% python3 -q
>>> import numpy as np
>>> np.set_printoptions(precision=2, suppress=True, linewidth=100)
>>> def rnd(a):
...     return np.round(a, 2) + 0
... 
>>> feats = np.loadtxt("m.csv", delimiter=",")
>>> feats
array([[1., 3., 0., 2., 0.],
       [1., 3., 1., 1., 0.],
       [1., 0., 2., 0., 0.],
       [3., 0., 2., 1., 0.],
       [0., 0., 0., 0., 2.]])
>>> # splits into 2 blocks
>>> rng = np.random.default_rng(37961)
>>> z = rng.permutation(5)
>>> other = feats[:, z] * rng.choice([-1, 1], 5)
>>> other
array([[-0.,  3.,  0.,  1., -2.],
       [-0.,  3.,  1.,  1., -1.],
       [-0.,  0.,  2.,  1., -0.],
       [-0.,  0.,  2.,  3., -1.],
       [-2.,  0.,  0.,  0., -0.]])
>>> U, _, vt = np.linalg.svd(feats.T @ other)
>>> rnd(U @ vt)
array([[ 0.,  0.,  0.,  1.,  0.],
       [ 0.,  1.,  0.,  0.,  0.],
       [ 0.,  0.,  1.,  0.,  0.],
       [ 0.,  0.,  0.,  0., -1.],
       [-1.,  0.,  0.,  0.,  0.]])
>>> rnd(np.linalg.lstsq(feats, other)[0])
array([[ 0.,  0.,  0.,  1.,  0.],
       [ 0.,  1.,  0.,  0.,  0.],
       [ 0.,  0.,  1.,  0.,  0.],
       [ 0.,  0.,  0.,  0., -1.],
       [-1.,  0.,  0.,  0.,  0.]])
>>> W1 = np.array([[2, 1, 2, 1, 2, 2],
...     [3, 3, 0, 2, 0, 0],
...     [3, 0, 3, 0, 1, 3],
...     [0, 3, 2, 0, 2, 1],
...     [1, 0, 0, 2, 0, 0]])
>>> beta = np.array([-2, -2, 3, 0, 1, -3])
>>> hid = np.maximum(other @ W1 + beta, 0)
>>> hid
array([[ 5., 10.,  5.,  2.,  3.,  0.],
       [ 9., 10.,  8.,  4.,  4.,  1.],
       [ 4.,  1., 11.,  0.,  5.,  4.],
       [ 3.,  7., 15.,  0.,  9.,  6.],
       [ 0.,  0.,  0.,  0.,  0.,  0.]])
>>> (hid > 0).mean(axis=0)
array([0.8, 0.8, 0.8, 0.4, 0.8, 0.6])
>>> C = np.array([[5, 2, 3], [0, 2, 0], [4, 2, 1], [3, 2, 0], [0, 3, 3], [5, 0, 0]])
>>> (hid @ C).round(6).argmax(axis=1)
array([1, 0, 0, 0, 0])
>>> A = np.abs(np.array([[4, -5, -1, -2, 1, 4, -1, 1],
...     [4, 2, 2, -1, 1, -4, 0, 3],
...     [-5, 0, -5, 0, -1, 0, 4, 3],
...     [0, 5, 4, -3, 4, 2, -5, -3],
...     [2, -5, -2, -3, -5, 0, 2, 3],
...     [-4, -4, -2, -2, 3, -4, 4, -3],
...     [4, -4, -3, 1, 5, 4, 1, 2],
...     [5, -1, -1, -4, 1, -1, -1, -3]])) + np.eye(8)
>>> A = A / A.sum(axis=1, keepdims=True)
>>> rnd(A)
array([[0.25, 0.25, 0.05, 0.1 , 0.05, 0.2 , 0.05, 0.05],
       [0.22, 0.17, 0.11, 0.06, 0.06, 0.22, 0.  , 0.17],
       [0.26, 0.  , 0.32, 0.  , 0.05, 0.  , 0.21, 0.16],
       [0.  , 0.19, 0.15, 0.15, 0.15, 0.07, 0.19, 0.11],
       [0.09, 0.22, 0.09, 0.13, 0.26, 0.  , 0.09, 0.13],
       [0.15, 0.15, 0.07, 0.07, 0.11, 0.19, 0.15, 0.11],
       [0.16, 0.16, 0.12, 0.04, 0.2 , 0.16, 0.08, 0.08],
       [0.28, 0.06, 0.06, 0.22, 0.06, 0.06, 0.06, 0.22]])
>>> # a transition matrix
>>> O, r_ = np.linalg.qr(A)
>>> rnd(r_)
array([[-0.56, -0.32, -0.31, -0.23, -0.22, -0.3 , -0.22, -0.35],
       [ 0.  , -0.34, -0.03, -0.13, -0.25, -0.17, -0.09, -0.06],
       [ 0.  ,  0.  , -0.26,  0.03, -0.11,  0.06, -0.21, -0.08],
       [ 0.  ,  0.  ,  0.  , -0.19, -0.06,  0.09, -0.07, -0.13],
       [ 0.  ,  0.  ,  0.  ,  0.  , -0.16,  0.06,  0.  , -0.03],
       [ 0.  ,  0.  ,  0.  ,  0.  ,  0.  , -0.15, -0.02, -0.04],
       [ 0.  ,  0.  ,  0.  ,  0.  ,  0.  ,  0.  ,  0.11, -0.04],
       [ 0.  ,  0.  ,  0.  ,  0.  ,  0.  ,  0.  ,  0.  ,  0.07]])
>>> rnd(np.abs(np.diag(r_)))
array([0.56, 0.34, 0.26, 0.19, 0.16, 0.15, 0.11, 0.07])
>>> rnd(O @ r_)
array([[0.25, 0.25, 0.05, 0.1 , 0.05, 0.2 , 0.05, 0.05],
       [0.22, 0.17, 0.11, 0.06, 0.06, 0.22, 0.  , 0.17],
       [0.26, 0.  , 0.32, 0.  , 0.05, 0.  , 0.21, 0.16],
       [0.  , 0.19, 0.15, 0.15, 0.15, 0.07, 0.19, 0.11],
       [0.09, 0.22, 0.09, 0.13, 0.26, 0.  , 0.09, 0.13],
       [0.15, 0.15, 0.07, 0.07, 0.11, 0.19, 0.15, 0.11],
       [0.16, 0.16, 0.12, 0.04, 0.2 , 0.16, 0.08, 0.08],
       [0.28, 0.06, 0.06, 0.22, 0.06, 0.06, 0.06, 0.22]])
